In [1]: import numpy as np

In [2]: np.set_printoptions(suppress=True, linewidth=140)

In [3]: W0 = np.load("test18.npy")

In [4]: W0
Out[4]: 
array([[ 1,  3,  0],
       [ 1,  6,  2],
       [ 2,  9,  3],
       [ 4, 10,  3],
       [ 6, 13,  6],
       [ 8, 15,  8],
       [11, 18,  8],
       [12, 18, 10],
       [13, 21, 11],
       [13, 22, 12],
       [15, 24, 15],
       [17, 27, 16],
       [17, 27, 16],
       [17, 30, 18],
       [18, 33, 21]])

In [5]: # rows 11 and 12 are equal

In [6]: cov = np.cov(W0, rowvar=False)

In [7]: np.median(W0, axis=0)
Out[7]: array([12., 18., 10.])

In [8]: np.round(W0.std(axis=0), 2)
Out[8]: array([6.  , 8.71, 6.18])

In [9]: print(np.argsort(-W0.std(axis=0).round(6), kind="stable"))
[1 2 0]

In [10]: np.round(np.corrcoef(W0.T), 2)
Out[10]: 
array([[1.  , 0.98, 0.97],
       [0.98, 1.  , 0.99],
       [0.97, 0.99, 1.  ]])

In [11]: cov.round(2)
Out[11]: 
array([[38.52, 54.86, 38.6 ],
       [54.86, 81.26, 57.24],
       [38.6 , 57.24, 40.92]])

In [12]: def softmax(z):
    ...:     e = np.exp(z - z.max(axis=-1, keepdims=True))
    ...:     return e / e.sum(axis=-1, keepdims=True)
    ...: 

In [13]: np.round(softmax(W0[10]), 2) + 0
Out[13]: array([0., 1., 0.])

In [14]: np.round(softmax(W0).sum(axis=1), 2)
Out[14]: array([1., 1., 1., 1., 1., 1., 1., 1., 1., 1., 1., 1., 1., 1., 1.])

In [15]: S = W0 @ W0.T / np.sqrt(3)

In [16]: softmax(S).round(6).argmax(axis=1)
Out[16]: array([14, 14, 14, 14, 14, 14, 14, 14, 14, 14, 14, 14, 14, 14, 14])

In [17]: softmax(S)[10] @ W0
Out[17]: array([18., 33., 21.])
